$ python3 -q
>>> import numpy as np
>>> np.set_printoptions(precision=2, suppress=True, linewidth=200, legacy="1.25")
>>> def rd(a):
...     return np.round(a, 2) + 0
... 
>>> A = np.array([[-1.7, -0.7, -0.9, 0.2, 0.4, 1.1],
...     [-2.1, -0.8, -0.9, 0.1, 0.5, -1.4],
...     [1.6, -0.8, 0.1, -0.7, 2.7, 0.0],
...     [0.7, 0.1, 0.0, 0.1, 1.5, -0.5],
...     [1.2, -0.6, 0.1, 0.2, 0.0, 1.0],
...     [1.4, 0.9, 0.2, -0.6, 1.1, 0.0],
...     [0.7, 0.4, -0.5, 2.6, 0.3, -0.4],
...     [-0.7, 1.9, -0.4, 1.0, 0.9, -2.0],
...     [0.5, -1.5, 1.4, -1.7, 0.2, 0.8],
...     [2.2, -0.5, -0.1, 2.1, 0.3, -0.1],
...     [-1.4, 0.6, 0.1, -1.3, -1.3, 1.0],
...     [0.9, 1.5, 0.0, -1.4, 0.1, 0.6]])
>>> A[8] *= 5
>>> A
array([[-1.7, -0.7, -0.9,  0.2,  0.4,  1.1],
       [-2.1, -0.8, -0.9,  0.1,  0.5, -1.4],
       [ 1.6, -0.8,  0.1, -0.7,  2.7,  0. ],
       [ 0.7,  0.1,  0. ,  0.1,  1.5, -0.5],
       [ 1.2, -0.6,  0.1,  0.2,  0. ,  1. ],
       [ 1.4,  0.9,  0.2, -0.6,  1.1,  0. ],
       [ 0.7,  0.4, -0.5,  2.6,  0.3, -0.4],
       [-0.7,  1.9, -0.4,  1. ,  0.9, -2. ],
       [ 2.5, -7.5,  7. , -8.5,  1. ,  4. ],
       [ 2.2, -0.5, -0.1,  2.1,  0.3, -0.1],
       [-1.4,  0.6,  0.1, -1.3, -1.3,  1. ],
       [ 0.9,  1.5,  0. , -1.4,  0.1,  0.6]])
>>> proj = A @ np.linalg.solve(A.T @ A, A.T)
>>> rd(np.trace(proj))
6.0
>>> rd(proj @ A[:, 0])
array([-1.7, -2.1,  1.6,  0.7,  1.2,  1.4,  0.7, -0.7,  2.5,  2.2, -1.4,  0.9])
>>> x = np.array([-1, 3, -2, 2, 3, 4])
>>> target = A @ x
>>> rd(np.linalg.lstsq(A, target)[0])
array([-1.,  3., -2.,  2.,  3.,  4.])
>>> rng = np.random.default_rng(9110)
>>> target = target + 0.3 * rng.normal(size=12)
>>> rd(target)
array([  7.15,  -2.58,   2.37,   2.2 ,   1.53,   3.4 ,   6.21,   4.35, -37.25,   0.59,   0.64,   3.34])
>>> c, *_ = np.linalg.lstsq(A, target)
>>> [round(float(np.linalg.norm(np.linalg.solve(A.T @ A + lam * np.eye(6), A.T @ target))), 2) for lam in (0, 1, 10, 100)]
[6.71, 5.3, 3.07, 1.75]
>>> rd(A.T @ (target - A @ c))
array([0., 0., 0., 0., 0., 0.])
>>> c.round()
array([-1.,  3., -2.,  2.,  3.,  4.])
>>> cen = A - A.mean(axis=0)
>>> vecs = np.linalg.svd(cen)[2][:1]
>>> Y = cen - cen @ vecs.T @ vecs
>>> rd(np.linalg.norm(Y) / np.linalg.norm(cen))
0.46
>>> rd(Y.std(axis=0))
array([1.31, 0.85, 0.44, 0.81, 0.91, 0.72])
>>> rd((cen @ vecs.T).std(axis=0))
array([4.13])
>>> np.linalg.norm(Y, axis=1).round(6).argmax()
10
>>> idx = A[:, 4] > np.median(A[:, 4])
>>> f = A[idx].mean(axis=0) - A[~idx].mean(axis=0)
>>> idx.astype(int)
array([0, 1, 1, 1, 0, 1, 0, 1, 1, 0, 0, 0])
>>> rd(f)
array([ 0.25, -1.15,  1.22, -1.83,  1.32, -0.52])
>>> M = np.array([[1.0, 0.0, 0.0, 0.0, 0.0, 0.0, 0.0],
...     [0.0, 1.0, 2.0, 0.0, 0.0, 1.0, 0.0],
...     [0.0, 1.0, 0.0, 2.0, 0.0, 2.0, 0.0],
...     [0.0, 0.0, 2.0, 2.0, 2.0, 1.0, 2.0],
...     [0.0, 1.0, 1.0, 2.0, 2.0, 0.0, 1.0],
...     [0.0, 2.0, 0.0, 2.0, 2.0, 0.0, 1.0],
...     [0.0, 2.0, 1.0, 0.0, 0.0, 1.0, 1.0]])
>>> f = np.array([3, 1])
>>> np.polyval(f, M[6])
array([1., 7., 4., 1., 1., 4., 4.])
>>> np.convolve(M[6], f)
array([0., 6., 5., 1., 0., 3., 4., 1.])
>>> (np.linalg.matrix_power((M != 0) + (M.T != 0) + np.eye(7), 7) > 0).astype(int)
array([[1, 0, 0, 0, 0, 0, 0],
       [0, 1, 1, 1, 1, 1, 1],
       [0, 1, 1, 1, 1, 1, 1],
       [0, 1, 1, 1, 1, 1, 1],
       [0, 1, 1, 1, 1, 1, 1],
       [0, 1, 1, 1, 1, 1, 1],
       [0, 1, 1, 1, 1, 1, 1]])
>>> rd(np.linalg.det(M))
-12.0
>>> O, Rm = np.linalg.qr(M)
>>> O.shape, Rm.shape
((7, 7), (7, 7))
>>> rd(O.T @ O)
array([[1., 0., 0., 0., 0., 0., 0.],
       [0., 1., 0., 0., 0., 0., 0.],
       [0., 0., 1., 0., 0., 0., 0.],
       [0., 0., 0., 1., 0., 0., 0.],
       [0., 0., 0., 0., 1., 0., 0.],
       [0., 0., 0., 0., 0., 1., 0.],
       [0., 0., 0., 0., 0., 0., 1.]])
>>> rd(np.abs(np.diag(Rm)))
array([1.  , 3.32, 2.78, 3.08, 1.64, 0.52, 0.5 ])
>>> rd(Rm)
array([[ 1.  ,  0.  ,  0.  ,  0.  ,  0.  ,  0.  ,  0.  ],
       [ 0.  , -3.32, -1.51, -2.41, -1.81, -1.51, -1.51],
       [ 0.  ,  0.  ,  2.78,  0.85,  1.18,  0.98,  1.34],
       [ 0.  ,  0.  ,  0.  , -3.08, -2.16, -0.5 , -1.05],
       [ 0.  ,  0.  ,  0.  ,  0.  , -1.64,  1.8 , -0.87],
       [ 0.  ,  0.  ,  0.  ,  0.  ,  0.  , -0.52, -0.9 ],
       [ 0.  ,  0.  ,  0.  ,  0.  ,  0.  ,  0.  ,  0.5 ]])
>>> def softmax(z):
...     e = np.exp(z - z.max(axis=-1, keepdims=True))
...     return e / e.sum(axis=-1, keepdims=True)
... 
>>> rd(softmax(M).sum(axis=1))
array([1., 1., 1., 1., 1., 1., 1.])
>>> rd(softmax(M[0]))
array([0.31, 0.11, 0.11, 0.11, 0.11, 0.11, 0.11])
>>> rd(softmax(10 * M[0]))
array([1., 0., 0., 0., 0., 0., 0.])
>>> S = M @ M.T / np.sqrt(7)
>>> rd(softmax(S)[0] @ M)
array([0.2 , 0.94, 0.8 , 1.07, 0.8 , 0.67, 0.67])
>>> idx = rng.permutation(6)
>>> Y = A[:, idx] * rng.choice([-1, 1], 6)
>>> Y
array([[ 1.1,  0.9, -0.4, -0.7, -0.2,  1.7],
       [-1.4,  0.9, -0.5, -0.8, -0.1,  2.1],
       [ 0. , -0.1, -2.7, -0.8,  0.7, -1.6],
       [-0.5, -0. , -1.5,  0.1, -0.1, -0.7],
       [ 1. , -0.1, -0. , -0.6, -0.2, -1.2],
       [ 0. , -0.2, -1.1,  0.9,  0.6, -1.4],
       [-0.4,  0.5, -0.3,  0.4, -2.6, -0.7],
       [-2. ,  0.4, -0.9,  1.9, -1. ,  0.7],
       [ 4. , -7. , -1. , -7.5,  8.5, -2.5],
       [-0.1,  0.1, -0.3, -0.5, -2.1, -2.2],
       [ 1. , -0.1,  1.3,  0.6,  1.3,  1.4],
       [ 0.6, -0. , -0.1,  1.5,  1.4, -0.9]])
>>> U, _, VT = np.linalg.svd(A.T @ Y)
>>> rd(np.linalg.lstsq(A, Y)[0])
array([[ 0.,  0.,  0.,  0.,  0., -1.],
       [ 0.,  0.,  0.,  1.,  0.,  0.],
       [ 0., -1.,  0.,  0.,  0.,  0.],
       [ 0.,  0.,  0.,  0., -1.,  0.],
       [ 0.,  0., -1.,  0.,  0.,  0.],
       [ 1.,  0.,  0.,  0.,  0.,  0.]])
>>> X = np.array([[0.5, 1.3, 1.2],
...     [0.6, 1.1, -0.4],
...     [0.7, -0.3, -1.8],
...     [0.9, -0.7, -1.6],
...     [-1.1, 0.6, 1.0],
...     [-0.3, 0.4, -0.2],
...     [1.7, -1.7, 0.3],
...     [-0.7, 0.5, -0.4],
...     [-0.6, -0.3, -1.1],
...     [-1.2, -1.0, -0.8],
...     [0.1, 0.2, 0.8],
...     [2.0, -0.5, -0.3],
...     [1.1, 0.3, -1.1],
...     [12.0, 8.0, 19.0]])
>>> X
array([[ 0.5,  1.3,  1.2],
       [ 0.6,  1.1, -0.4],
       [ 0.7, -0.3, -1.8],
       [ 0.9, -0.7, -1.6],
       [-1.1,  0.6,  1. ],
       [-0.3,  0.4, -0.2],
       [ 1.7, -1.7,  0.3],
       [-0.7,  0.5, -0.4],
       [-0.6, -0.3, -1.1],
       [-1.2, -1. , -0.8],
       [ 0.1,  0.2,  0.8],
       [ 2. , -0.5, -0.3],
       [ 1.1,  0.3, -1.1],
       [12. ,  8. , 19. ]])
>>> # row 13 is much longer than the rest
>>> proj = X @ np.linalg.solve(X.T @ X, X.T)
>>> rd(np.linalg.eigvalsh(proj))
array([0., 0., 0., 0., 0., 0., 0., 0., 0., 0., 0., 1., 1., 1.])
>>> rd(np.trace(proj))
3.0
>>> np.linalg.matrix_rank(np.eye(14) - proj)
11
>>> cen = (X - X.mean(axis=0)) / X.std(axis=0)
>>> cen.std(axis=0)
array([1., 1., 1.])
>>> c = np.linalg.lstsq(np.delete(cen, 0, axis=1), cen[:, 0])[0]
>>> rd(1 - np.var(cen[:, 0] - np.delete(cen, 0, axis=1) @ c))
0.87
>>> x = np.array([1, 1, 0])
>>> x @ X
Traceback (most recent call last):
  File "<python-input-64>", line 1, in <module>
    x @ X
    ~~^~~
ValueError: matmul: Input operand 1 has a mismatch in its core dimension 0, with gufunc signature (n?,k),(k,m?)->(n?,m?) (size 14 is different from 3)
>>> rd(X @ (2 * x))
array([ 3.6,  3.4,  0.8,  0.4, -1. ,  0.2,  0. , -0.4, -1.8, -4.4,  0.6,  3. ,  2.8, 40. ])
>>> (X @ x).argmax()
13
>>> rd((X * x).sum(axis=1))
array([ 1.8,  1.7,  0.4,  0.2, -0.5,  0.1,  0. , -0.2, -0.9, -2.2,  0.3,  1.5,  1.4, 20. ])
>>> np.linalg.norm(X @ x) <= np.linalg.norm(X, 2) * np.linalg.norm(x) + 1e-9
True
>>> dist = np.linalg.norm(X[:, None] - X[None], axis=-1)
>>> np.flatnonzero(dist[2] < dist.mean() / 2)
array([ 1,  2,  3,  5,  7,  8,  9, 11, 12])
>>> (dist + 1e9 * np.eye(14)).round(6).argmin(axis=1)
array([10,  5,  3,  2, 10,  7, 11,  5,  9,  8,  5,  6,  2,  0])
>>> rd(np.linalg.norm(X - X.mean(axis=0), axis=1))
array([ 0.98,  1.63,  3.  ,  2.94,  2.22,  1.9 ,  2.45,  2.32,  2.88,  3.35,  1.11,  1.93,  2.16, 22.27])
>>> rd(dist[2])
array([ 3.41,  1.98,  0.  ,  0.49,  3.45,  2.01,  2.71,  2.14,  1.48,  2.26,  2.71,  1.99,  1.  , 25.08])
>>> rd(np.linalg.norm(X, axis=1))
array([ 1.84,  1.32,  1.95,  1.96,  1.6 ,  0.54,  2.42,  0.95,  1.29,  1.75,  0.83,  2.08,  1.58, 23.85])
>>> W0 = np.load("sample19.npy")
>>> W0
array([[25, 25, 40, 30, 10, 45],
       [25, 25, 40, 30, 10, 45],
       [40, 40, 64, 48, 16, 72],
       [30, 30, 48, 36, 12, 54],
       [10, 10, 16, 12,  4, 18],
       [45, 45, 72, 54, 18, 81]])
>>> # row 1 repeats row 0
>>> U, sigma, VT = np.linalg.svd(W0)
>>> vecs = VT[:(sigma > 1e-8).sum()]
>>> x = W0[2] + 2 * W0[0] + rng.integers(2) * np.eye(6)[1]
>>> x
array([ 90.,  91., 144., 108.,  36., 162.])
>>> rd(np.linalg.norm(x - vecs.T @ vecs @ x))
0.95
>>> x = np.array([3, 1, -1, 3, 2, 3])
>>> h = np.maximum(W0 @ x, 0)
>>> np.maximum(W0 @ x, 0) - np.maximum(-W0 @ x, 0)
array([305, 305, 488, 366, 122, 549])
>>> W0.T @ h
array([ 71675,  71675, 114680,  86010,  28670, 129015])
>>> np.tanh(W0 @ x)
array([1., 1., 1., 1., 1., 1.])
>>> np.maximum(W0 @ (3 * x), 0)
array([ 915,  915, 1464, 1098,  366, 1647])
>>> np.flatnonzero(h > 1e-9)
array([0, 1, 2, 3, 4, 5])
>>> np.allclose(W0[:-1].T @ np.linalg.lstsq(W0[:-1].T, W0[-1])[0], W0[-1])
True
>>> np.abs(np.diag(np.linalg.qr(W0)[1])) > 1e-9
array([ True, False, False, False, False, False])
>>> np.unique(W0.round(6), axis=0).shape
(5, 6)
>>> rd(np.trace(np.linalg.pinv(W0) @ W0))
1.0
>>> rd(W0 @ np.linalg.pinv(W0) @ W0)
array([[25., 25., 40., 30., 10., 45.],
       [25., 25., 40., 30., 10., 45.],
       [40., 40., 64., 48., 16., 72.],
       [30., 30., 48., 36., 12., 54.],
       [10., 10., 16., 12.,  4., 18.],
       [45., 45., 72., 54., 18., 81.]])
>>> U, sigma, VT = np.linalg.svd(W0)
>>> np.argmax(sigma[:-1] / (sigma[1:] + 1e-6)) + 1
1
>>> Y = U[:, :1] @ np.diag(sigma[:1]) @ VT[:1]
>>> rd(np.linalg.norm(W0 - Y) / np.linalg.norm(W0))
0.0
>>> rd(np.abs(W0 - Y).max())
0.0
>>> rd(Y)
array([[25., 25., 40., 30., 10., 45.],
       [25., 25., 40., 30., 10., 45.],
       [40., 40., 64., 48., 16., 72.],
       [30., 30., 48., 36., 12., 54.],
       [10., 10., 16., 12.,  4., 18.],
       [45., 45., 72., 54., 18., 81.]])
>>> np.linalg.matrix_rank(W0, rtol=0.05)
1
>>> rd(Y.sum(axis=1))
array([175., 175., 280., 210.,  70., 315.])
>>> rd(np.diff(Y, axis=0))
array([[  0.,   0.,   0.,   0.,   0.,   0.],
       [ 15.,  15.,  24.,  18.,   6.,  27.],
       [-10., -10., -16., -12.,  -4., -18.],
       [-20., -20., -32., -24.,  -8., -36.],
       [ 35.,  35.,  56.,  42.,  14.,  63.]])
>>> rd(Y - Y[0])
array([[  0.,   0.,   0.,   0.,   0.,   0.],
       [  0.,   0.,   0.,   0.,   0.,   0.],
       [ 15.,  15.,  24.,  18.,   6.,  27.],
       [  5.,   5.,   8.,   6.,   2.,   9.],
       [-15., -15., -24., -18.,  -6., -27.],
       [ 20.,  20.,  32.,  24.,   8.,  36.]])
>>> Y.shape
(6, 6)
>>> np.count_nonzero(Y)
36
>>> rd(np.linalg.norm(Y))
235.0
>>> rd(np.linalg.svd(Y, compute_uv=False))
array([235.,   0.,   0.,   0.,   0.,   0.])
>>> Y[6]
Traceback (most recent call last):
  File "<python-input-109>", line 1, in <module>
    Y[6]
    ~^^^
IndexError: index 6 is out of bounds for axis 0 with size 6
>>> rd(np.abs(Y).max())
81.0
>>> F = np.load("mat.npy")
>>> F
array([[ 4, -6,  1,  1, -1,  6],
       [ 4, -2,  1,  2,  2,  3],
       [ 0,  0,  0,  0,  0,  0],
       [ 3, -3,  0,  1, -1,  4],
       [ 4, -2,  1,  2,  0,  4],
       [ 1, -2,  1,  0, -2,  2],
       [ 0,  0,  0,  0, -2,  1],
       [ 1, -1,  0, -1, -2,  2],
       [ 2, -3,  0, -2, -2,  4],
       [ 0,  0,  0,  0, -2,  1],
       [ 3, -2,  1, -1,  1,  3],
       [ 2,  0,  1,  0,  1,  1],
       [ 0,  0,  0,  0, -2,  1],
       [ 1, -2,  0, -1,  0,  2],
       [ 0,  0,  0,  0, -2,  1],
       [ 2, -4,  1, -1, -2,  4],
       [ 1, -2,  0, -1,  0,  2],
       [ 0,  0,  0,  0, -2,  1],
       [ 3, -1,  1, -1, -3,  4],
       [ 2, -3,  0, -2, -2,  4],
       [ 2, -2,  0,  2, -1,  3],
       [ 0,  0,  0,  0,  0,  0],
       [ 1, -2,  0, -1,  0,  2]])
>>> x = np.array([0, 2, 1, 0, 2, 2])
>>> target = F @ x
>>> c, lr = np.zeros(6), 1 / np.linalg.norm(F, 2) ** 2
>>> for i in range(10):
...     c -= lr * F.T @ (F @ c - target)
...     if i % 2 == 0: print(i, round(np.linalg.norm(F @ c - target), 2))
... 
0 11.71
2 9.38
4 7.77
6 6.66
8 5.87
>>> rd(c)
array([0.72, 0.29, 0.24, 0.32, 0.95, 0.04])
